$ python3 -q
>>> import numpy as np
>>> import numpy.linalg as la
>>> np.set_printoptions(precision=2, suppress=True, linewidth=200)
>>> rnd = lambda a: np.round(a, 2) + 0
>>> W0 = np.loadtxt("a.csv", delimiter=",")
>>> print(W0)
[[ 5.  6.  5.  6.  4.  2.  2.  4.  1.  6.  2.  0.]
 [ 6.  8.  6.  8.  6.  4.  4.  4.  2.  8.  4.  0.]
 [ 5.  6.  6.  8.  5.  4.  4.  4.  1.  7.  4.  1.]
 [ 6.  8.  8. 12.  8.  8.  8.  4.  2. 10.  8.  2.]
 [ 4.  6.  5.  8.  6.  6.  6.  2.  2.  7.  6.  1.]
 [ 2.  4.  4.  8.  6.  8.  8.  0.  2.  6.  8.  2.]
 [ 2.  4.  4.  8.  6.  8.  8.  0.  2.  6.  8.  2.]
 [ 4.  4.  4.  4.  2.  0.  0.  4.  0.  4.  0.  0.]
 [ 1.  2.  1.  2.  2.  2.  2.  0.  1.  2.  2.  0.]
 [ 6.  8.  7. 10.  7.  6.  6.  4.  2.  9.  6.  1.]
 [ 2.  4.  4.  8.  6.  8.  8.  0.  2.  6.  8.  2.]
 [ 0.  0.  1.  2.  1.  2.  2.  0.  0.  1.  2.  1.]]
>>> print(la.cond(W0) > 100)
True
>>> print(la.matrix_rank(W0, rtol=0.1))
2
>>> print(np.argsort(-la.norm(W0, axis=0).round(6), kind="stable")[:3])
[3 9 5]
>>> other = W0 / la.norm(W0, axis=1, keepdims=True)
>>> C2 = other @ other.T
>>> print(rnd(C2[10]))
[0.77 0.85 0.88 0.95 0.96 1.   1.   0.56 0.97 0.92 1.   0.95]
>>> print(np.argwhere(np.triu(np.abs(C2) > 0.95, 1)))
[[ 0  1]
 [ 0  2]
 [ 0  7]
 [ 0  9]
 [ 1  2]
 [ 1  3]
 [ 1  4]
 [ 1  9]
 [ 2  3]
 [ 2  4]
 [ 2  9]
 [ 3  4]
 [ 3  8]
 [ 3  9]
 [ 4  5]
 [ 4  6]
 [ 4  8]
 [ 4  9]
 [ 4 10]
 [ 5  6]
 [ 5  8]
 [ 5 10]
 [ 5 11]
 [ 6  8]
 [ 6 10]
 [ 6 11]
 [ 8 10]
 [10 11]]
>>> print((C2 - 2 * np.eye(12)).round(6).argmax(axis=1))
[1 2 9 4 3 6 5 0 4 2 5 5]
>>> print(rnd(np.degrees(np.arccos(np.clip(C2[10, 9], -1, 1)))))
23.72
>>> print((np.abs(C2) > 0.9).astype(int))
[[1 1 1 1 1 0 0 1 0 1 0 0]
 [1 1 1 1 1 0 0 0 1 1 0 0]
 [1 1 1 1 1 0 0 0 1 1 0 0]
 [1 1 1 1 1 1 1 0 1 1 1 0]
 [1 1 1 1 1 1 1 0 1 1 1 0]
 [0 0 0 1 1 1 1 0 1 1 1 1]
 [0 0 0 1 1 1 1 0 1 1 1 1]
 [1 0 0 0 0 0 0 1 0 0 0 0]
 [0 1 1 1 1 1 1 0 1 1 1 0]
 [1 1 1 1 1 1 1 0 1 1 1 0]
 [0 0 0 1 1 1 1 0 1 1 1 1]
 [0 0 0 0 0 1 1 0 0 0 1 1]]
>>> left, sv, Vh = la.svd(W0)
>>> print(rnd(sv))
[58.83 14.48  2.68  0.    0.    0.    0.    0.    0.    0.    0.    0.  ]
>>> print(np.argmax(sv[:-1] / (sv[1:] + 1e-6)) + 1)
3
>>> other = left[:, :3] @ np.diag(sv[:3]) @ Vh[:3]
>>> print(la.matrix_rank(other))
3
>>> print(rnd(la.norm(W0 - other, 2)), rnd(sv[3]))
0.0 0.0
>>> print(rnd(np.abs(W0 - other).max()))
0.0
>>> E = np.load("sample19.npy")
>>> print(E)
[[ 1  0  0  0  0  0  0  0  0  0  0  0  0  0]
 [ 2  1  0  0  0  0  0  0  0  0  0  0  0  0]
 [-1  0  1  0  0  0  0  0  0  0  0  0  0  0]
 [ 1  0 -1  1  0  0  0  0  0  0  0  0  0  0]
 [-1  0 -2 -2  1  0  0  0  0  0  0  0  0  0]
 [-2  2  2  2  2  1  0  0  0  0  0  0  0  0]
 [-2  2  0  0 -2  1  1  0  0  0  0  0  0  0]
 [-2  1  2  1 -1  2  1  1  0  0  0  0  0  0]
 [ 2 -2  2 -1  2  0 -1  2  1  0  0  0  0  0]
 [ 0  0 -1 -2  2  1  2 -1  1  1  0  0  0  0]
 [-1 -1  1 -1 -2 -2 -1  2 -1 -2  1  0  0  0]
 [ 2  2 -2  0  1 -1 -1 -1 -2  2 -2  1  0  0]
 [ 0 -2  0  0 -1  1 -2  1  1  0  1  2  1  0]
 [ 0 -1  2 -2 -2  1  2  0 -1 -1 -1 -2  0  1]]
>>> # triangular
>>> def softmax(z):
...     e = np.exp(z - z.max(axis=-1, keepdims=True))
...     return e / e.sum(axis=-1, keepdims=True)
... 
>>> print(rnd(softmax(E).sum(axis=1)))
[1. 1. 1. 1. 1. 1. 1. 1. 1. 1. 1. 1. 1. 1.]
>>> scores = E @ E.T / np.sqrt(14)
>>> print(rnd(softmax(scores)[7] @ E))
[-1.82  1.13  1.67  0.84 -0.64  1.56  0.81  0.64 -0.04 -0.06 -0.03 -0.07  0.01  0.04]
>>> print(softmax(scores).round(6).argmax(axis=1))
[ 1 11  5 11  4  5  6  7  8  9 10 11 12 13]
>>> left, sv, Vh = la.svd(E)
>>> print(np.argmax(sv[:-1] / (sv[1:] + 1e-6)) + 1)
12
>>> other = left[:, :12] @ np.diag(sv[:12]) @ Vh[:12]
>>> print(la.matrix_rank(E, rtol=0.05))
11
>>> print(la.matrix_rank(other))
12
>>> print(rnd(la.norm(E - other) / la.norm(E)))
0.0
>>> X = np.loadtxt("data.csv", delimiter=",")
>>> print(rnd(X))
[[-30.01  -8.16  -5.31   2.09  -3.46]
 [-20.26  -5.87  -4.48   2.    -2.86]
 [ -8.09  -2.85  -3.37   1.36  -2.19]
 [ -6.43  -2.4   -3.19   1.19  -2.09]
 [ -6.05  -2.29  -3.14   1.14  -2.07]
 [ -5.4   -2.11  -3.06   1.06  -2.03]
 [ -5.08  -2.02  -3.01   1.01  -2.01]
 [ -0.87  -0.62  -1.87   0.12  -1.37]
 [ -0.69  -0.53  -1.72   0.06  -1.27]
 [  0.04   0.04   0.21   0.05   0.17]
 [  0.09   0.09   0.44   0.11   0.36]
 [  0.18   0.14   0.77   0.2    0.63]
 [  2.91   1.04   5.32   2.52   4.62]
 [  3.96   1.3    6.39   3.2    5.59]
 [  9.37   2.52  10.75   6.27   9.63]
 [  9.38   2.52  10.75   6.28   9.63]
 [ 28.04   6.39  21.52  14.82  19.85]]
>>> Xs = X - X.mean(axis=0)
>>> evecs = la.svd(Xs)[2][:3]
>>> other = Xs - Xs @ evecs.T @ evecs
>>> print(rnd(np.diag(evecs.T @ evecs)))
[0.96 0.14 0.63 0.88 0.38]
>>> print(rnd(other.std(axis=0)))
[0. 0. 0. 0. 0.]
>>> print(rnd(la.norm(other) / la.norm(Xs)))
0.0
>>> C2 = np.cov(X, rowvar=False)
>>> print(rnd(np.polyfit(X[:, 2], X[:, 3], 1)))
[0.46 1.83]
>>> print(rnd(np.corrcoef(X[:, 2], X[:, 3])[0, 1]))
0.89
>>> print(rnd(np.corrcoef(X.T)))
[[1.   0.99 0.87 0.67 0.86]
 [0.99 1.   0.88 0.63 0.85]
 [0.87 0.88 1.   0.89 1.  ]
 [0.67 0.63 0.89 1.   0.92]
 [0.86 0.85 1.   0.92 1.  ]]
>>> print(rnd(la.eigvalsh(C2)[::-1]))
[247.11  19.54   1.43   0.     0.  ]
>>> labels = X[:, 1] > np.median(X[:, 1])
>>> r0 = X[labels].mean(axis=0) - X[~labels].mean(axis=0)
>>> print(labels.astype(int))
[0 0 0 0 0 0 0 0 0 1 1 1 1 1 1 1 1]
>>> print(np.argsort(-np.abs(r0).round(6), kind="stable"))
[0 2 4 1 3]
>>> feats = np.array([[3, 0, 1, 3, -5, 4, 0, 3],
...     [3, -3, 4, 5, -3, 4, -2, 5],
...     [-3, 5, 2, 3, 1, 1, 3, -2],
...     [2, -4, 5, 2, -4, -5, -2, 4],
...     [-5, -1, -1, 5, -5, 3, 3, 4],
...     [3, -5, 0, -5, 5, -5, 5, 0]])
>>> rng = np.random.default_rng(36)
>>> other = feats + rng.integers(-2, 3, (6, 5)) @ rng.integers(-2, 3, (5, 8))
>>> print(other)
[[  5  -1  -1   3  -4   4  -1   8]
 [ -1  -2   6   0  -7   3  -2  -3]
 [ -3   5   6   3   1  -1   3  -4]
 [  3  -9  -3   2  -7  -3   0   9]
 [ -1  -5 -12   3  -8   2   7  11]
 [  2  -5   5  -2   5  -6   7  -5]]
>>> print(rnd(la.svd(other - feats, compute_uv=False)))
[21.54 10.09  5.49  3.88  2.26  0.  ]
>>> print(la.matrix_rank(other - feats, tol=1e-8))
5
>>> print(other - feats)
[[  2  -1  -2   0   1   0  -1   5]
 [ -4   1   2  -5  -4  -1   0  -8]
 [  0   0   4   0   0  -2   0  -2]
 [  1  -5  -8   0  -3   2   2   5]
 [  4  -4 -11  -2  -3  -1   4   7]
 [ -1   0   5   3   0  -1   2  -5]]
>>> mat = np.load("w.npy")
>>> print(mat)
[[7 3 7 3]
 [4 1 4 1]
 [7 3 7 3]
 [4 1 4 1]]
>>> r = la.matrix_rank(mat)
>>> print(r)
2
>>> null = la.svd(mat)[2][r:].T
>>> print([int(la.matrix_rank(np.delete(mat, i, axis=0))) for i in range(4)])
[2, 2, 2, 2]
>>> print(rnd(null @ null.T))
[[ 0.5  0.  -0.5  0. ]
 [ 0.   0.5  0.  -0.5]
 [-0.5  0.   0.5  0. ]
 [ 0.  -0.5  0.   0.5]]
>>> print([int(la.matrix_rank(mat[:i])) for i in range(1, len(mat) + 1)])
[1, 2, 2, 2]
>>> T = np.stack([mat, 4 * mat, mat[::-1]])
>>> print(la.matrix_rank(T.reshape(3, -1)))
2
>>> print(np.einsum("bij,cij->bc", T, T))
[[ 300 1200  248]
 [1200 4800  992]
 [ 248  992  300]]
>>> print((T @ mat.T).shape)
(3, 4, 4)
>>> print(rnd(la.det(T)))
[0. 0. 0.]
>>> print(rnd(la.norm(T, axis=(1, 2))))
[17.32 69.28 17.32]
>>> print(T.shape)
(3, 4, 4)
>>> print(T.sum(axis=0))
[[39 16 39 16]
 [27  8 27  8]
 [39 16 39 16]
 [27  8 27  8]]
>>> print(la.matrix_rank(T))
[2 2 2]
>>> left, sv, Vh = la.svd(mat)
>>> print(np.argmax(sv[:-1] / (sv[1:] + 1e-6)) + 1)
2
>>> other = left[:, :2] @ np.diag(sv[:2]) @ Vh[:2]
>>> print(rnd(np.abs(mat - other).max()))
0.0
>>> print(np.argsort(-la.norm(mat, axis=0).round(6), kind="stable")[:3])
[0 2 1]
>>> print(rnd(la.norm(mat, 2) / la.norm(mat)))
1.0
>>> print(la.cond(mat) > 100)
True
>>> print([round(float(x), 2) for x in la.svd(mat, compute_uv=False)[:3]])
[17.28, 1.16, 0.0]
>>> left, sv, Vh = la.svd(mat, full_matrices=False)
>>> print(np.allclose(left * sv @ Vh, mat))
True
>>> print((sv > 1e-8).sum())
2
>>> print(left.shape, sv.shape, Vh.shape)
(4, 4) (4,) (4, 4)
>>> print(np.abs(left[:, 0]).round(6).argmax())
0
>>> print(rnd(Vh @ Vh.T))
[[1. 0. 0. 0.]
 [0. 1. 0. 0.]
 [0. 0. 1. 0.]
 [0. 0. 0. 1.]]
>>> A = np.load("mat.npy")
>>> print(A)
[[  5  -3  -1   4  -2   3]
 [  2  -4   1   7  -2   6]
 [ -1   1  -2   3  -4   3]
 [  1   5   1   8  -2   1]
 [ -3   2   3   8   0   4]
 [ -8  -2   3   9   3   2]
 [ -6  -1   0   6   3   5]
 [-10  -6  -3   7   5   4]
 [-15  -1   1   4   3  -1]
 [-14  -2   5   9   3  -5]
 [-16  -4   7  12   7  -9]
 [-14  -2   9   7   4  -4]
 [ -9  -6  10   6   6  -6]
 [ -5  -2  11   7  10  -3]
 [ -5  -3   6  12  14  -8]
 [ -9  -7  11  11  11 -12]
 [-11  -5   9  11   6  -9]
 [ -6 -10  11  16   1  -7]
 [ -2 -11  10  13   3  -8]
 [  1  -8   9  18   5  -8]
 [  4 -11  14  20   0  -7]
 [  5 -12  15  21  -4  -5]
 [  6 -11  12  19   1  -5]
 [  4  -7  10  24   5  -7]
 [ -1  -6  14  26   3  -8]
 [  1  -7  11  25   4  -4]
 [ -2 -11   9  30   7  -7]
 [ -6 -16   5  30   6 -11]
 [ -6 -18   1  34   6 -16]
 [ -4 -16   1  29   7 -20]
 [ -3 -18   6  34  11 -20]
 [  2 -16  11  38   6 -15]
 [ -3 -21   6  35  10 -10]
 [ -1 -26   1  35   5 -11]
 [  0 -24   0  38   1 -14]
 [  2 -20   0  35   0 -10]
 [  6 -22  -2  31   2 -15]
 [  8 -23   0  26   2 -10]
 [ 10 -25  -3  30   0  -7]
 [ 11 -22  -7  35  -1 -12]
 [ 16 -22 -10  31   1 -10]
 [ 18 -24 -14  31  -4 -13]
 [ 13 -19 -19  26  -4 -17]
 [ 14 -22 -16  30  -5 -19]
 [ 13 -23 -21  27  -6 -18]]
>>> C2 = np.cov(A, rowvar=False)
>>> print(np.argwhere(np.triu(np.abs(np.corrcoef(A.T)) > 0.8, 1)))
[[1 3]]
>>> print(rnd(la.eigvalsh(C2)[::-1]))
[272.92  89.92  32.77  12.57   8.1    7.23]
>>> print(rnd(np.corrcoef(A[:, 3], A[:, 0])[0, 1]))
0.53
>>> print(rnd(np.corrcoef(A.T)))
[[ 1.   -0.62 -0.57  0.53 -0.62 -0.33]
 [-0.62  1.    0.46 -0.88  0.17  0.75]
 [-0.57  0.46  1.   -0.24  0.56  0.27]
 [ 0.53 -0.88 -0.24  1.   -0.02 -0.77]
 [-0.62  0.17  0.56 -0.02  1.   -0.12]
 [-0.33  0.75  0.27 -0.77 -0.12  1.  ]]
>>> print(C2.shape)
(6, 6)
>>> J = np.load("arr.npy")
>>> print(J)
[[ 15   1   3 -20  -6 -13]
 [  1  27  18  -3  -7   1]
 [  3  18  25  -6   4  -3]
 [-20  -3  -6  29   9  15]
 [ -6  -7   4   9  21   5]
 [-13   1  -3  15   5  38]]
>>> # equal to its transpose
>>> vec = np.ones(6)
>>> for _ in range(6):
...     vec = J @ vec
...     vec /= la.norm(vec)
...     print(round(vec @ J @ vec, 2))
... 
46.72
51.88
56.94
60.93
63.36
64.6
>>> print(rnd(vec))
[-0.44 -0.04 -0.08  0.58  0.25  0.63]
>>> print(rnd(la.eigvalsh(J)[-1]))
65.6
>>> t = np.radians(15)
>>> R = np.eye(6)
>>> R[3, 3] = R[1, 1] = np.cos(t)
>>> R[3, 1], R[1, 3] = -np.sin(t), np.sin(t)
>>> print(rnd(R))
[[ 1.    0.    0.    0.    0.    0.  ]
 [ 0.    0.97  0.    0.26  0.    0.  ]
 [ 0.    0.    1.    0.    0.    0.  ]
 [ 0.   -0.26  0.    0.97  0.    0.  ]
 [ 0.    0.    0.    0.    1.    0.  ]
 [ 0.    0.    0.    0.    0.    1.  ]]
>>> other = J @ R.T
>>> print(rnd(other))
[[ 15.    -4.21   3.   -19.58  -6.   -13.  ]
 [  1.    25.3   18.    -9.89  -7.     1.  ]
 [  3.    15.83  25.   -10.45   4.    -3.  ]
 [-20.     4.61  -6.    28.79   9.    15.  ]
 [ -6.    -4.43   4.    10.51  21.     5.  ]
 [-13.     4.85  -3.    14.23   5.    38.  ]]
>>> print(np.allclose(la.norm(J, axis=1), la.norm(other, axis=1)))
True
>>> print(np.allclose(J @ J.T, other @ other.T))
True
>>> vec = np.array([-2, 1, -7, 4, 2, -5])
>>> rhs = other @ vec
>>> print(rnd(rhs))
[ -80.52 -161.24 -183.98  144.76   38.59  -71.23]
>>> print(rnd(la.solve(other, rhs + other[:, 2])))
[-2.  1. -6.  4.  2. -5.]
>>> print(rnd(la.solve(other, other[:, 4])))
[0. 0. 0. 0. 1. 0.]
>>> print(rnd(la.solve(other.T, other[4])))
[0. 0. 0. 0. 1. 0.]
>>> r0 = np.array([0, 2, -1, 2, 2, -1])
>>> F = np.array([np.roll(r0, i) for i in range(6)])
>>> print(F)
[[ 0  2 -1  2  2 -1]
 [-1  0  2 -1  2  2]
 [ 2 -1  0  2 -1  2]
 [ 2  2 -1  0  2 -1]
 [-1  2  2 -1  0  2]
 [ 2 -1  2  2 -1  0]]
>>> other = np.array([[-2, 3], [-3, 1], [0, 0], [3, 0], [0, -2], [0, 0]])
>>> print(np.einsum("ij->j", F))
[4 4 4 4 4 4]
>>> print(np.einsum("ik,kj->ij", F, other))
[[  0  -2]
 [ -1  -7]
 [  5   7]
 [-10   4]
 [ -7  -1]
 [  5   7]]
>>> print(la.matrix_rank(np.vstack([F, other.T])))
6
>>> print(np.einsum("ij,ij->i", F, F))
[14 14 14 14 14 14]
>>> print(other.T @ F.T)
[[  0  -1   5 -10  -7   5]
 [ -2  -7   7   4  -1   7]]
>>> print(np.einsum("ik,kj->ji", F, other))
[[  0  -1   5 -10  -7   5]
 [ -2  -7   7   4  -1   7]]
>>> print(np.vstack([F, other.T]).shape)
(8, 6)
